$ python -q
>>> import numpy as np
>>> np.set_printoptions(precision=1, suppress=True, linewidth=140, legacy="1.25")
>>> A = 4 * np.eye(15) + np.eye(15, k=1)
>>> A
array([[4., 1., 0., 0., 0., 0., 0., 0., 0., 0., 0., 0., 0., 0., 0.],
       [0., 4., 1., 0., 0., 0., 0., 0., 0., 0., 0., 0., 0., 0., 0.],
       [0., 0., 4., 1., 0., 0., 0., 0., 0., 0., 0., 0., 0., 0., 0.],
       [0., 0., 0., 4., 1., 0., 0., 0., 0., 0., 0., 0., 0., 0., 0.],
       [0., 0., 0., 0., 4., 1., 0., 0., 0., 0., 0., 0., 0., 0., 0.],
       [0., 0., 0., 0., 0., 4., 1., 0., 0., 0., 0., 0., 0., 0., 0.],
       [0., 0., 0., 0., 0., 0., 4., 1., 0., 0., 0., 0., 0., 0., 0.],
       [0., 0., 0., 0., 0., 0., 0., 4., 1., 0., 0., 0., 0., 0., 0.],
       [0., 0., 0., 0., 0., 0., 0., 0., 4., 1., 0., 0., 0., 0., 0.],
       [0., 0., 0., 0., 0., 0., 0., 0., 0., 4., 1., 0., 0., 0., 0.],
       [0., 0., 0., 0., 0., 0., 0., 0., 0., 0., 4., 1., 0., 0., 0.],
       [0., 0., 0., 0., 0., 0., 0., 0., 0., 0., 0., 4., 1., 0., 0.],
       [0., 0., 0., 0., 0., 0., 0., 0., 0., 0., 0., 0., 4., 1., 0.],
       [0., 0., 0., 0., 0., 0., 0., 0., 0., 0., 0., 0., 0., 4., 1.],
       [0., 0., 0., 0., 0., 0., 0., 0., 0., 0., 0., 0., 0., 0., 4.]])
>>> # triangular
>>> out = A[0, 0] * A[1:] - np.outer(A[1:, 0], A[0])
>>> out
array([[ 0., 16.,  4.,  0.,  0.,  0.,  0.,  0.,  0.,  0.,  0.,  0.,  0.,  0.,  0.],
       [ 0.,  0., 16.,  4.,  0.,  0.,  0.,  0.,  0.,  0.,  0.,  0.,  0.,  0.,  0.],
       [ 0.,  0.,  0., 16.,  4.,  0.,  0.,  0.,  0.,  0.,  0.,  0.,  0.,  0.,  0.],
       [ 0.,  0.,  0.,  0., 16.,  4.,  0.,  0.,  0.,  0.,  0.,  0.,  0.,  0.,  0.],
       [ 0.,  0.,  0.,  0.,  0., 16.,  4.,  0.,  0.,  0.,  0.,  0.,  0.,  0.,  0.],
       [ 0.,  0.,  0.,  0.,  0.,  0., 16.,  4.,  0.,  0.,  0.,  0.,  0.,  0.,  0.],
       [ 0.,  0.,  0.,  0.,  0.,  0.,  0., 16.,  4.,  0.,  0.,  0.,  0.,  0.,  0.],
       [ 0.,  0.,  0.,  0.,  0.,  0.,  0.,  0., 16.,  4.,  0.,  0.,  0.,  0.,  0.],
       [ 0.,  0.,  0.,  0.,  0.,  0.,  0.,  0.,  0., 16.,  4.,  0.,  0.,  0.,  0.],
       [ 0.,  0.,  0.,  0.,  0.,  0.,  0.,  0.,  0.,  0., 16.,  4.,  0.,  0.,  0.],
       [ 0.,  0.,  0.,  0.,  0.,  0.,  0.,  0.,  0.,  0.,  0., 16.,  4.,  0.,  0.],
       [ 0.,  0.,  0.,  0.,  0.,  0.,  0.,  0.,  0.,  0.,  0.,  0., 16.,  4.,  0.],
       [ 0.,  0.,  0.,  0.,  0.,  0.,  0.,  0.,  0.,  0.,  0.,  0.,  0., 16.,  4.],
       [ 0.,  0.,  0.,  0.,  0.,  0.,  0.,  0.,  0.,  0.,  0.,  0.,  0.,  0., 16.]])
>>> print(A[:, 0] / A[0, 0])
[1. 0. 0. 0. 0. 0. 0. 0. 0. 0. 0. 0. 0. 0. 0.]
